% ipython --no-banner

In [1]: import numpy as np

In [2]: from numpy import linalg as LA

In [3]: np.set_printoptions(suppress=True, linewidth=120)

In [4]: M = np.loadtxt("mat.csv", delimiter=",")

In [5]: print(M.round(3))
[[ 0.614  0.016 -0.239 -1.156  0.107]
 [ 0.016  0.147  0.049  0.051  0.476]
 [-0.239  0.049  1.092  0.071 -0.313]
 [-1.156  0.051  0.071  2.393  0.25 ]
 [ 0.107  0.476 -0.313  0.25   1.754]]

In [6]: Uu, sv, Vt = LA.svd(M)

In [7]: sv.round(3) + 0
Out[7]: array([3., 2., 1., 0., 0.])

In [8]: np.argmax(sv[:-1] / (sv[1:] + 1e-6)) + 1
Out[8]: np.int64(3)

In [9]: A2 = Uu[:, :3] @ np.diag(sv[:3]) @ Vt[:3]

In [10]: round(np.abs(M - A2).max(), 3)
Out[10]: np.float64(0.0)

In [11]: round(LA.norm(M - A2, 2), 3), round(float(sv[3]), 3)
Out[11]: (np.float64(0.0), 0.0)

In [12]: A2.round(3)
Out[12]: 
array([[ 0.614,  0.016, -0.239, -1.156,  0.107],
       [ 0.016,  0.147,  0.049,  0.051,  0.476],
       [-0.239,  0.049,  1.092,  0.071, -0.313],
       [-1.156,  0.051,  0.071,  2.393,  0.25 ],
       [ 0.107,  0.476, -0.313,  0.25 ,  1.754]])

In [13]: round(float(LA.norm(M - A2) / LA.norm(M)), 3)
Out[13]: 0.0

In [14]: E = np.loadtxt("out0.csv", delimiter=",")

In [15]: E
Out[15]: 
array([[ -1.,   0.,   1.,   2.,   3.,   4.,   5.,   6.,   7.,   8.,   9.],
       [ 10.,  11.,  12.,  13.,  14.,  15.,  16.,  17.,  18.,  19.,  20.],
       [ 21.,  22.,  23.,  24.,  25.,  26.,  27.,  28.,  29.,  30.,  31.],
       [ 32.,  33.,  34.,  35.,  36.,  37.,  38.,  39.,  40.,  41.,  42.],
       [ 43.,  44.,  45.,  46.,  47.,  48.,  49.,  50.,  51.,  52.,  53.],
       [ 54.,  55.,  56.,  57.,  58.,  59.,  60.,  61.,  62.,  63.,  64.],
       [ 65.,  66.,  67.,  68.,  69.,  70.,  71.,  72.,  73.,  74.,  75.],
       [ 76.,  77.,  78.,  79.,  80.,  81.,  82.,  83.,  84.,  85.,  86.],
       [ 87.,  88.,  89.,  90.,  91.,  92.,  93.,  94.,  95.,  96.,  97.],
       [ 98.,  99., 100., 101., 102., 103., 104., 105., 106., 107., 108.]])

In [16]: gram = E.T @ E

In [17]: np.diag(gram)
Out[17]: array([33505., 34485., 35485., 36505., 37545., 38605., 39685., 40785., 41905., 43045., 44205.])

In [18]: np.round(LA.eigvalsh(gram)[::-1], 3) + 0
Out[18]: 
array([425471.107,    283.893,      0.   ,      0.   ,      0.   ,      0.   ,      0.   ,      0.   ,      0.   ,
            0.   ,      0.   ])

In [19]: np.allclose(gram, gram.T)
Out[19]: True

In [20]: np.round(LA.svd(E, compute_uv=False) ** 2, 3) + 0
Out[20]: 
array([425471.107,    283.893,      0.   ,      0.   ,      0.   ,      0.   ,      0.   ,      0.   ,      0.   ,
            0.   ])

In [21]: print((E @ E.T).shape)
(10, 10)

In [22]: np.trace(gram), (E ** 2).sum()
Out[22]: (np.float64(425755.0), np.float64(425755.0))

In [23]: LA.matrix_rank(gram)
Out[23]: np.int64(2)

In [24]: A2 = E / np.sqrt((E ** 2).mean(axis=1, keepdims=True))

In [25]: np.round(LA.norm(A2, axis=1), 3)
Out[25]: array([3.317, 3.317, 3.317, 3.317, 3.317, 3.317, 3.317, 3.317, 3.317, 3.317])

In [26]: LA.matrix_rank(A2) == LA.matrix_rank(E)
Out[26]: np.True_

In [27]: print(E - E.mean(axis=1, keepdims=True))
[[-5. -4. -3. -2. -1.  0.  1.  2.  3.  4.  5.]
 [-5. -4. -3. -2. -1.  0.  1.  2.  3.  4.  5.]
 [-5. -4. -3. -2. -1.  0.  1.  2.  3.  4.  5.]
 [-5. -4. -3. -2. -1.  0.  1.  2.  3.  4.  5.]
 [-5. -4. -3. -2. -1.  0.  1.  2.  3.  4.  5.]
 [-5. -4. -3. -2. -1.  0.  1.  2.  3.  4.  5.]
 [-5. -4. -3. -2. -1.  0.  1.  2.  3.  4.  5.]
 [-5. -4. -3. -2. -1.  0.  1.  2.  3.  4.  5.]
 [-5. -4. -3. -2. -1.  0.  1.  2.  3.  4.  5.]
 [-5. -4. -3. -2. -1.  0.  1.  2.  3.  4.  5.]]

In [28]: m1 = np.loadtxt("case8.csv", delimiter=",")

In [29]: m1
Out[29]: 
array([[  5.559,   5.546,   6.934,   0.011,   1.387,   6.976,   1.386,   5.544,  -0.002,   6.962,   2.801],
       [ -0.184,  -0.184,  -0.231,  -0.015,  -0.052,  -0.208,  -0.043,  -0.216,   0.038,  -0.207,  -0.05 ],
       [ -0.69 ,  -0.69 ,  -0.926,  -0.013,  -0.168,  -0.876,  -0.191,  -0.684,   0.003,  -0.861,  -0.351],
       [ -0.777,  -0.768,  -0.981,  -0.011,  -0.183,  -0.948,  -0.199,  -0.753,  -0.011,  -0.962,  -0.377],
       [-10.77 , -10.81 , -13.487,  -0.003,  -2.678, -13.494,  -2.666, -10.769,  -0.004, -13.513,  -5.404],
       [  0.161,   0.105,   0.19 ,   0.003,   0.053,   0.181,   0.031,   0.157,   0.023,   0.201,   0.065],
       [  9.958,   9.966,  12.436,  -0.017,   2.478,  12.446,   2.529,   9.983,   0.035,  12.435,   4.973],
       [ -1.362,  -1.389,  -1.716,   0.028,  -0.364,  -1.73 ,  -0.367,  -1.403,   0.008,  -1.724,  -0.639],
       [ -0.125,  -0.113,  -0.152,   0.015,  -0.033,  -0.109,   0.   ,  -0.11 ,   0.011,  -0.132,  -0.055],
       [  0.787,   0.791,   1.027,  -0.011,   0.207,   1.023,   0.227,   0.797,  -0.032,   1.015,   0.417],
       [ -2.682,  -2.631,  -3.304,  -0.018,  -0.666,  -3.297,  -0.68 ,  -2.659,   0.018,  -3.325,  -1.337],
       [  1.812,   1.837,   2.259,   0.   ,   0.45 ,   2.238,   0.455,   1.844,  -0.01 ,   2.247,   0.923],
       [ -4.889,  -4.864,  -6.095,   0.031,  -1.24 ,  -6.127,  -1.241,  -4.88 ,  -0.004,  -6.109,  -2.473],
       [  0.7  ,   0.702,   0.879,   0.008,   0.184,   0.871,   0.196,   0.715,  -0.042,   0.904,   0.366],
       [ -0.356,  -0.376,  -0.418,   0.029,  -0.144,  -0.407,  -0.073,  -0.347,   0.02 ,  -0.469,  -0.175],
       [ -5.318,  -5.358,  -6.609,   0.018,  -1.348,  -6.638,  -1.358,  -5.3  ,   0.021,  -6.643,  -2.657],
       [  1.051,   1.062,   1.318,  -0.017,   0.246,   1.311,   0.261,   0.993,   0.007,   1.286,   0.529],
       [  3.119,   3.07 ,   3.89 ,   0.017,   0.774,   3.865,   0.78 ,   3.122,  -0.018,   3.866,   1.573],
       [ -1.622,  -1.682,  -2.033,  -0.018,  -0.39 ,  -2.022,  -0.432,  -1.58 ,   0.002,  -2.019,  -0.821],
       [ -3.63 ,  -3.663,  -4.546,  -0.039,  -0.939,  -4.562,  -0.921,  -3.655,  -0.007,  -4.517,  -1.846],
       [  8.05 ,   8.028,  10.043,  -0.004,   2.023,  10.056,   2.002,   8.052,  -0.002,  10.052,   4.036],
       [ -1.779,  -1.766,  -2.249,  -0.007,  -0.423,  -2.227,  -0.447,  -1.775,   0.028,  -2.258,  -0.901],
       [ -4.533,  -4.499,  -5.692,   0.001,  -1.153,  -5.643,  -1.132,  -4.488,   0.001,  -5.638,  -2.24 ],
       [ -0.872,  -0.87 ,  -1.077,   0.   ,  -0.177,  -1.087,  -0.234,  -0.895,  -0.013,  -1.089,  -0.46 ],
       [  3.214,   3.187,   4.01 ,   0.004,   0.791,   4.041,   0.815,   3.194,  -0.007,   3.993,   1.603],
       [  4.01 ,   4.014,   5.028,  -0.004,   0.994,   4.995,   1.034,   3.997,   0.005,   5.007,   1.996],
       [  4.764,   4.725,   5.942,  -0.004,   1.19 ,   5.938,   1.223,   4.745,  -0.02 ,   5.962,   2.383],
       [ -6.066,  -6.089,  -7.565,   0.   ,  -1.547,  -7.607,  -1.539,  -6.088,  -0.021,  -7.585,  -3.053],
       [ -6.595,  -6.579,  -8.204,  -0.031,  -1.663,  -8.216,  -1.66 ,  -6.587,   0.034,  -8.228,  -3.309]])

In [30]: Ac = m1 - m1.mean(axis=0)

In [31]: Uu, sv, Vt = LA.svd(Ac, full_matrices=False)

In [32]: np.round(sv ** 2 / (sv ** 2).sum(), 3) + 0
Out[32]: array([1., 0., 0., 0., 0., 0., 0., 0., 0., 0., 0.])

In [33]: print(np.round(Vt[0] * np.sign(Vt[0, np.abs(Vt[0]).argmax()]), 3) + 0)
[0.352 0.352 0.44  0.    0.088 0.44  0.089 0.352 0.    0.44  0.177]

In [34]: (np.sign(Uu[:, 0]) == np.sign(Uu[0, 0])).astype(int)
Out[34]: array([1, 1, 0, 0, 0, 1, 1, 0, 1, 1, 0, 1, 0, 1, 0, 0, 1, 1, 0, 0, 1, 0, 0, 0, 1, 1, 1, 0, 0])

In [35]: np.abs(Vt[0]).argmax()
Out[35]: np.int64(5)

In [36]: LA.matrix_rank(Ac)
Out[36]: np.int64(11)

In [37]: print(np.searchsorted(np.cumsum(sv ** 2) / (sv ** 2).sum(), 0.9) + 1)
1

In [38]: np.round(Ac.mean(axis=0), 3) + 0
Out[38]: array([0., 0., 0., 0., 0., 0., 0., 0., 0., 0., 0.])

In [39]: round((sv ** 2).sum() ** 2 / (sv ** 4).sum(), 3)
Out[39]: np.float64(1.0)

In [40]: sv.round(3)
Out[40]: array([66.912,  0.135,  0.131,  0.112,  0.109,  0.106,  0.094,  0.086,  0.075,  0.06 ,  0.053])

In [41]: K = np.load("sample7.npy")

In [42]: print(K)
[[ 0.  0.  0.  0. -2. -3.  2.]
 [ 0.  0.  0.  0. -3.  2.  0.]
 [ 0.  0.  0.  0. -2.  1. -1.]
 [ 0.  0.  0.  0.  0. -3. -1.]
 [-2. -3. -2.  0.  0.  0.  0.]
 [-3.  2.  1. -3.  0.  0.  0.]
 [ 2.  0. -1. -1.  0.  0.  0.]]

In [43]: Uu, sv, Vt = LA.svd(K)

In [44]: evecs = Vt[:(sv > 1e-8).sum()]

In [45]: rng = np.random.default_rng(264386)

In [46]: x = K[3] + -3 * K[4] + rng.integers(2) * np.eye(7)[1]

In [47]: print(x)
[ 6.  9.  6.  0.  0. -3. -1.]

In [48]: LA.matrix_rank(np.vstack([K, x]))
Out[48]: np.int64(6)

In [49]: np.round(evecs.T @ evecs, 3) + 0
Out[49]: 
array([[ 0.967,  0.108, -0.129,  0.062,  0.   ,  0.   ,  0.   ],
       [ 0.108,  0.649,  0.418, -0.202,  0.   ,  0.   ,  0.   ],
       [-0.129,  0.418,  0.501,  0.241,  0.   ,  0.   ,  0.   ],
       [ 0.062, -0.202,  0.241,  0.883,  0.   ,  0.   ,  0.   ],
       [ 0.   ,  0.   ,  0.   ,  0.   ,  1.   ,  0.   ,  0.   ],
       [ 0.   ,  0.   ,  0.   ,  0.   ,  0.   ,  1.   ,  0.   ],
       [ 0.   ,  0.   ,  0.   ,  0.   ,  0.   ,  0.   ,  1.   ]])

In [50]: np.allclose(evecs.T @ evecs @ x, x)
Out[50]: True
